% ipython --no-banner

In [1]: import numpy as np

In [2]: np.set_printoptions(precision=3, suppress=True, linewidth=140)

In [3]: def rd(a):
   ...:     return np.round(a, 3) + 0
   ...: 

In [4]: cent = np.array([[1, 1, 1], [-3, 3, -3], [-2, -1, -1]])

In [5]: K = np.repeat(cent, 17 // 3, axis=0)

In [6]: rng = np.random.default_rng(69)

In [7]: K = K + 0.1 * rng.normal(size=K.shape)

In [8]: print(rd(K))
[[ 1.071  1.034  1.266]
 [ 0.901  0.841  1.104]
 [ 1.098  0.945  0.992]
 [ 0.966  1.054  0.957]
 [ 1.071  1.071  0.984]
 [-3.04   3.111 -2.953]
 [-2.831  2.958 -2.987]
 [-3.046  3.028 -2.94 ]
 [-3.015  3.071 -2.923]
 [-2.951  2.93  -3.093]
 [-1.985 -0.989 -0.953]
 [-1.944 -1.018 -0.938]
 [-2.142 -1.111 -1.05 ]
 [-2.179 -0.784 -0.919]
 [-1.945 -1.005 -0.896]]

In [9]: gram = K.T @ K

In [10]: print(np.linalg.matrix_rank(gram))
3

In [11]: print(rd(np.linalg.eigvalsh(gram)[::-1]))
[145.611  33.492   1.344]

In [12]: print(rd(np.trace(gram)), rd((K ** 2).sum()))
180.447 180.447

In [13]: print(rd(np.diag(gram)))
[70.412 55.411 54.624]

In [14]: m1 = np.load("data.npy")

In [15]: print(m1)
[[ 1  0  0  0  0  0]
 [ 4  1  0  0  0  0]
 [-4  2  1  0  0  0]
 [ 3 -2 -5  1  0  0]
 [ 0  4 -2 -4  1  0]
 [ 1  4 -3  3 -1  1]]

In [16]: out = m1 / np.linalg.norm(m1, axis=1, keepdims=True)

In [17]: gram = out @ out.T

In [18]: print(rd(np.degrees(np.arccos(np.clip(gram[3, 1], -1, 1)))))
67.147

In [19]: print((np.abs(gram) > 0.9).astype(int))
[[1 1 0 0 0 0]
 [1 1 0 0 0 0]
 [0 0 1 0 0 0]
 [0 0 0 1 0 0]
 [0 0 0 0 1 0]
 [0 0 0 0 0 1]]

In [20]: print(rd(gram[3]))
[ 0.48   0.388 -0.734  1.    -0.053  0.342]

In [21]: print(np.argwhere(np.triu(np.abs(gram) > 0.95, 1)))
[[0 1]]

In [22]: print(rd(gram))
[[ 1.     0.97  -0.873  0.48   0.     0.164]
 [ 0.97   1.    -0.741  0.388  0.159  0.319]
 [-0.873 -0.741  1.    -0.734  0.215  0.036]
 [ 0.48   0.388 -0.734  1.    -0.053  0.342]
 [ 0.     0.159  0.215 -0.053  1.     0.243]
 [ 0.164  0.319  0.036  0.342  0.243  1.   ]]
